% ipython --no-banner

In [1]: import numpy as np

In [2]: np.set_printoptions(precision=2, suppress=True, linewidth=100)

In [3]: def rd(a):
   ...:     return np.round(a, 2) + 0
   ...: 

In [4]: r0 = np.array([-1, -1, 1])

In [5]: g = np.array([1, 1, 0, 2])

In [6]: arr = np.outer(r0, g)

In [7]: arr
Out[7]: 
array([[-1, -1,  0, -2],
       [-1, -1,  0, -2],
       [ 1,  1,  0,  2]])

In [8]: rk = np.linalg.matrix_rank(arr)

In [9]: rk
Out[9]: np.int64(1)

In [10]: N = np.linalg.svd(arr)[2][rk:].T

In [11]: [int(np.linalg.matrix_rank(arr[:, :j + 1])) for j in range(4)]
Out[11]: [1, 1, 1, 1]

In [12]: N.shape
Out[12]: (4, 3)

In [13]: [int(np.linalg.matrix_rank(arr[:i])) for i in range(1, len(arr) + 1)]
Out[13]: [1, 1, 1]

In [14]: rd(N @ N.T)
Out[14]: 
array([[ 0.83, -0.17,  0.  , -0.33],
       [-0.17,  0.83,  0.  , -0.33],
       [ 0.  ,  0.  ,  1.  ,  0.  ],
       [-0.33, -0.33,  0.  ,  0.33]])

In [15]: rd(arr @ N)
Out[15]: 
array([[0., 0., 0.],
       [0., 0., 0.],
       [0., 0., 0.]])

In [16]: W0 = np.array([[1, -1, 1], [1, 0, 0], [1, 1, 1], [1, 2, 4]])

In [17]: out = np.c_[W0[:, :2] @ np.array([[1, 5], [0, 4]]), np.array([-4, 0, 4, -3])]

In [18]: out
Out[18]: 
array([[ 1,  1, -4],
       [ 1,  5,  0],
       [ 1,  9,  4],
       [ 1, 13, -3]])

In [19]: np.linalg.matrix_rank(out)
Out[19]: np.int64(3)

In [20]: np.linalg.matrix_rank(np.c_[W0, out])
Out[20]: np.int64(4)

In [21]: rd(np.linalg.lstsq(W0, out[:, 0])[0])
Out[21]: array([1., 0., 0.])

In [22]: out = np.array([[4, 5, 5], [2, 3, 5], [1, 1, 0]])

In [23]: C = np.array([[-1]])

In [24]: mat = np.block([[out, np.zeros((3, 1))], [np.zeros((1, 3)), C]])

In [25]: mat
Out[25]: 
array([[ 4.,  5.,  5.,  0.],
       [ 2.,  3.,  5.,  0.],
       [ 1.,  1.,  0.,  0.],
       [ 0.,  0.,  0., -1.]])

In [26]: # null space of dimension 1

In [27]: left, s, Vh = np.linalg.svd(mat)

In [28]: evecs = Vh[:(s > 1e-8).sum()]

In [29]: rng = np.random.default_rng(55)

In [30]: vec = mat[0] + 3 * mat[2] + rng.integers(2) * np.eye(4)[0]

In [31]: vec
Out[31]: array([8., 8., 5., 0.])

In [32]: np.linalg.matrix_rank(np.vstack([mat, vec]))
Out[32]: np.int64(4)

In [33]: np.allclose(evecs.T @ evecs @ vec, vec)
Out[33]: False

In [34]: rd(evecs.T @ evecs)
Out[34]: 
array([[ 0.51,  0.49, -0.1 ,  0.  ],
       [ 0.49,  0.51,  0.1 ,  0.  ],
       [-0.1 ,  0.1 ,  0.98,  0.  ],
       [ 0.  ,  0.  ,  0.  ,  1.  ]])

In [35]: rd(np.linalg.norm(vec - evecs.T @ evecs @ vec))
Out[35]: np.float64(0.7)
